% ipython --no-banner

In [1]: import numpy as np

In [2]: from numpy import linalg as LA

In [3]: np.set_printoptions(precision=2, suppress=True, linewidth=100, legacy="1.25")

In [4]: rd = lambda a: np.round(a, 2) + 0

In [5]: rng = np.random.default_rng(5181)

In [6]: J = rng.normal(size=(12, 3)) + 20 * np.array([0, 0, 0])

In [7]: rd(J)
Out[7]: 
array([[ 1.11, -0.16, -0.61],
       [ 0.12,  0.6 , -0.72],
       [-1.69, -0.06,  2.47],
       [-0.94, -0.41, -0.44],
       [ 0.45, -2.24, -0.09],
       [-0.13, -0.57, -1.92],
       [ 0.46,  0.37, -0.65],
       [-0.05, -1.03,  0.58],
       [ 0.45, -0.68,  0.05],
       [-1.53,  0.54, -0.94],
       [ 1.62, -1.12,  1.18],
       [-0.14,  0.18,  0.04]])

In [8]: P = J @ LA.solve(J.T @ J, J.T)

In [9]: print(rd(LA.eigvalsh(P)))
[0. 0. 0. 0. 0. 0. 0. 0. 0. 1. 1. 1.]

In [10]: LA.matrix_rank(np.eye(12) - P)
Out[10]: 9

In [11]: rd(P @ J[:, 0])
Out[11]: array([ 1.11,  0.12, -1.69, -0.94,  0.45, -0.13,  0.46, -0.05,  0.45, -1.53,  1.62, -0.14])

In [12]: rd(np.diag(P))
Out[12]: array([0.13, 0.07, 0.65, 0.18, 0.59, 0.38, 0.07, 0.14, 0.05, 0.32, 0.41, 0.  ])

In [13]: Z = J[[9, 6]].astype(float)

In [14]: for _ in range(7):
    ...:     labels = LA.norm(J[:, None] - Z, axis=-1).argmin(axis=1)
    ...:     Z = np.array([J[labels == j].mean(axis=0) for j in range(2)])
    ...: 

In [15]: labels
Out[15]: array([1, 1, 0, 0, 1, 1, 1, 1, 1, 0, 1, 1])

In [16]: print(rd(Z))
[[-1.39  0.02  0.36]
 [ 0.43 -0.52 -0.24]]

In [17]: np.bincount(labels)
Out[17]: array([3, 9])

In [18]: rd(Z[1] - Z[0])
Out[18]: array([ 1.82, -0.54, -0.6 ])

In [19]: t = np.sort(rng.uniform(-2, 2, 43))

In [20]: X = np.c_[t, t ** 2, t ** 3] @ np.array([[3, 0, 2, 0, 3, 0, 1, 1, 2, 0, 3, 2],
    ...:     [2, 3, 3, 3, 1, 3, 3, 0, 0, 3, 3, 2],
    ...:     [2, 2, 3, 1, 1, 2, 2, 1, 3, 0, 2, 2]])

In [21]: rd(X)
Out[21]: 
array([[-13.75,  -3.84, -15.66,   4.  ,  -9.85,  -3.84,  -5.83,  -9.83, -27.5 ,  11.84,  -9.8 ,
        -11.76],
       [-13.11,  -3.45, -14.79,   3.99,  -9.48,  -3.45,  -5.4 ,  -9.39, -26.22,  11.43,  -9.3 ,
        -11.16],
       [-12.76,  -3.23, -14.31,   3.99,  -9.28,  -3.23,  -5.16,  -9.15, -25.51,  11.2 ,  -9.03,
        -10.83],
       [-10.43,  -1.86, -11.17,   3.88,  -7.9 ,  -1.86,  -3.65,  -7.52, -20.78,   9.61,  -7.22,
         -8.64],
       [ -8.92,  -1.04,  -9.17,   3.73,  -6.98,  -1.04,  -2.72,  -6.45, -17.67,   8.5 ,  -6.09,
         -7.24],
       [ -6.98,  -0.1 ,  -6.67,   3.42,  -5.78,  -0.1 ,  -1.62,  -5.05, -13.62,   6.95,  -4.67,
         -5.46],
       [ -6.84,  -0.04,  -6.49,   3.39,  -5.68,  -0.04,  -1.55,  -4.94, -13.32,   6.83,  -4.57,
         -5.33],
       [ -5.9 ,   0.34,  -5.32,   3.17,  -5.07,   0.34,  -1.07,  -4.25, -11.32,   6.  ,  -3.9 ,
         -4.49],
       [ -4.04,   0.89,  -3.11,   2.53,  -3.79,   0.89,  -0.29,  -2.82,  -7.29,   4.18,  -2.65,
         -2.86],
       [ -3.95,   0.91,  -3.  ,   2.49,  -3.72,   0.91,  -0.26,  -2.75,  -7.08,   4.07,  -2.59,
         -2.78],
       [ -3.8 ,   0.93,  -2.85,   2.43,  -3.62,   0.93,  -0.21,  -2.64,  -6.77,   3.92,  -2.5 ,
         -2.66],
       [ -2.47,   0.96,  -1.49,   1.65,  -2.56,   0.96,   0.08,  -1.57,  -3.83,   2.34,  -1.69,
         -1.58],
       [ -2.27,   0.93,  -1.32,   1.51,  -2.39,   0.93,   0.09,  -1.41,  -3.41,   2.09,  -1.58,
         -1.44],
       [ -1.79,   0.78,  -0.95,   1.12,  -1.94,   0.78,   0.08,  -1.03,  -2.4 ,   1.45,  -1.31,
         -1.1 ],
       [ -1.7 ,   0.74,  -0.89,   1.04,  -1.85,   0.74,   0.07,  -0.96,  -2.22,   1.33,  -1.26,
         -1.04],
       [ -1.15,   0.44,  -0.58,   0.54,  -1.27,   0.44,  -0.02,  -0.56,  -1.21,   0.64,  -0.94,
         -0.69],
       [ -1.03,   0.36,  -0.52,   0.43,  -1.12,   0.36,  -0.04,  -0.48,  -1.02,   0.5 ,  -0.86,
         -0.62],
       [ -0.97,   0.33,  -0.5 ,   0.39,  -1.06,   0.33,  -0.05,  -0.44,  -0.94,   0.45,  -0.82,
         -0.59],
       [ -0.76,   0.21,  -0.4 ,   0.23,  -0.82,   0.21,  -0.09,  -0.32,  -0.66,   0.26,  -0.67,
         -0.46],
       [ -0.6 ,   0.13,  -0.34,   0.14,  -0.64,   0.13,  -0.1 ,  -0.24,  -0.49,   0.16,  -0.55,
         -0.38],
       [ -0.49,   0.08,  -0.28,   0.09,  -0.51,   0.08,  -0.09,  -0.19,  -0.38,   0.1 ,  -0.45,
         -0.31],
       [ -0.21,   0.02,  -0.13,   0.02,  -0.22,   0.02,  -0.06,  -0.07,  -0.15,   0.02,  -0.21,
         -0.14],
       [  0.35,   0.04,   0.26,   0.04,   0.34,   0.04,   0.15,   0.11,   0.22,   0.04,   0.37,
          0.24],
       [  1.1 ,   0.31,   0.92,   0.28,   0.99,   0.31,   0.6 ,   0.32,   0.66,   0.26,   1.19,
          0.81],
       [  1.32,   0.42,   1.14,   0.38,   1.17,   0.42,   0.76,   0.38,   0.79,   0.34,   1.44,
          0.99],
       [  1.76,   0.68,   1.59,   0.6 ,   1.51,   0.68,   1.1 ,   0.49,   1.06,   0.53,   1.94,
          1.34],
       [  2.23,   0.99,   2.11,   0.87,   1.86,   0.99,   1.49,   0.62,   1.37,   0.74,   2.48,
          1.74],
       [  3.27,   1.76,   3.31,   1.5 ,   2.6 ,   1.76,   2.4 ,   0.91,   2.07,   1.23,   3.69,
          2.63],
       [  4.  ,   2.35,   4.19,   1.97,   3.09,   2.35,   3.08,   1.11,   2.6 ,   1.58,   4.53,
          3.28],
       [  4.61,   2.86,   4.93,   2.37,   3.49,   2.86,   3.65,   1.28,   3.06,   1.87,   5.23,
          3.82],
       [  7.75,   5.7 ,   8.99,   4.52,   5.46,   5.7 ,   6.76,   2.23,   5.64,   3.35,   8.87,
          6.7 ],
       [  9.22,   7.08,  10.94,   5.54,   6.34,   7.08,   8.24,   2.7 ,   6.93,   4.  ,  10.55,
          8.06],
       [  9.75,   7.59,  11.65,   5.92,   6.66,   7.59,   8.78,   2.87,   7.41,   4.24,  11.16,
          8.56],
       [ 12.79,  10.56,  15.78,   8.05,   8.43,  10.56,  11.92,   3.87,  10.24,   5.54,  14.63,
         11.43],
       [ 13.96,  11.72,  17.4 ,   8.87,   9.11,  11.72,  13.13,   4.26,  11.37,   6.03,  15.97,
         12.54],
       [ 15.82,  13.57,  19.97,  10.17,  10.17,  13.57,  15.07,   4.9 ,  13.2 ,   6.78,  18.08,
         14.32],
       [ 16.92,  14.68,  21.51,  10.95,  10.79,  14.68,  16.23,   5.28,  14.29,   7.22,  19.33,
         15.37],
       [ 19.08,  16.85,  24.52,  12.45,  12.  ,  16.85,  18.48,   6.04,  16.47,   8.05,  21.76,
         17.44],
       [ 21.11,  18.91,  27.38,  13.86,  13.13,  18.91,  20.62,   6.76,  18.56,   8.82,  24.05,
         19.4 ],
       [ 26.45,  24.35,  34.93,  17.56,  16.06,  24.35,  26.25,   8.69,  24.17,  10.76,  30.03,
         24.55],
       [ 27.65,  25.59,  36.65,  18.39,  16.72,  25.59,  27.52,   9.13,  25.46,  11.19,  31.38,
         25.72],
       [ 28.35,  26.3 ,  37.64,  18.86,  17.1 ,  26.3 ,  28.25,   9.39,  26.21,  11.43,  32.16,
         26.39],
       [ 29.91,  27.91,  39.87,  19.94,  17.95,  27.91,  29.9 ,   9.97,  27.9 ,  11.97,  33.9 ,
         27.91]])

In [22]: t = np.radians(36)

In [23]: r_ = np.eye(12)

In [24]: r_[3, 3] = r_[0, 0] = np.cos(t)

In [25]: r_[3, 0], r_[0, 3] = -np.sin(t), np.sin(t)

In [26]: rd(r_)
Out[26]: 
array([[ 0.81,  0.  ,  0.  ,  0.59,  0.  ,  0.  ,  0.  ,  0.  ,  0.  ,  0.  ,  0.  ,  0.  ],
       [ 0.  ,  1.  ,  0.  ,  0.  ,  0.  ,  0.  ,  0.  ,  0.  ,  0.  ,  0.  ,  0.  ,  0.  ],
       [ 0.  ,  0.  ,  1.  ,  0.  ,  0.  ,  0.  ,  0.  ,  0.  ,  0.  ,  0.  ,  0.  ,  0.  ],
       [-0.59,  0.  ,  0.  ,  0.81,  0.  ,  0.  ,  0.  ,  0.  ,  0.  ,  0.  ,  0.  ,  0.  ],
       [ 0.  ,  0.  ,  0.  ,  0.  ,  1.  ,  0.  ,  0.  ,  0.  ,  0.  ,  0.  ,  0.  ,  0.  ],
       [ 0.  ,  0.  ,  0.  ,  0.  ,  0.  ,  1.  ,  0.  ,  0.  ,  0.  ,  0.  ,  0.  ,  0.  ],
       [ 0.  ,  0.  ,  0.  ,  0.  ,  0.  ,  0.  ,  1.  ,  0.  ,  0.  ,  0.  ,  0.  ,  0.  ],
       [ 0.  ,  0.  ,  0.  ,  0.  ,  0.  ,  0.  ,  0.  ,  1.  ,  0.  ,  0.  ,  0.  ,  0.  ],
       [ 0.  ,  0.  ,  0.  ,  0.  ,  0.  ,  0.  ,  0.  ,  0.  ,  1.  ,  0.  ,  0.  ,  0.  ],
       [ 0.  ,  0.  ,  0.  ,  0.  ,  0.  ,  0.  ,  0.  ,  0.  ,  0.  ,  1.  ,  0.  ,  0.  ],
       [ 0.  ,  0.  ,  0.  ,  0.  ,  0.  ,  0.  ,  0.  ,  0.  ,  0.  ,  0.  ,  1.  ,  0.  ],
       [ 0.  ,  0.  ,  0.  ,  0.  ,  0.  ,  0.  ,  0.  ,  0.  ,  0.  ,  0.  ,  0.  ,  1.  ]])

In [27]: M2 = X @ r_.T

In [28]: np.allclose(LA.norm(X, axis=1), LA.norm(M2, axis=1))
Out[28]: True

In [29]: rd(np.abs(M2 - X).max(axis=0))
Out[29]: array([ 6.01,  0.  ,  0.  , 21.39,  0.  ,  0.  ,  0.  ,  0.  ,  0.  ,  0.  ,  0.  ,  0.  ])

In [30]: rd(LA.svd(X, compute_uv=False)), rd(LA.svd(M2, compute_uv=False))
Out[30]: 
(array([228.69,  64.57,   8.95,   0.  ,   0.  ,   0.  ,   0.  ,   0.  ,   0.  ,   0.  ,   0.  ,
          0.  ]),
 array([228.69,  64.57,   8.95,   0.  ,   0.  ,   0.  ,   0.  ,   0.  ,   0.  ,   0.  ,   0.  ,
          0.  ]))
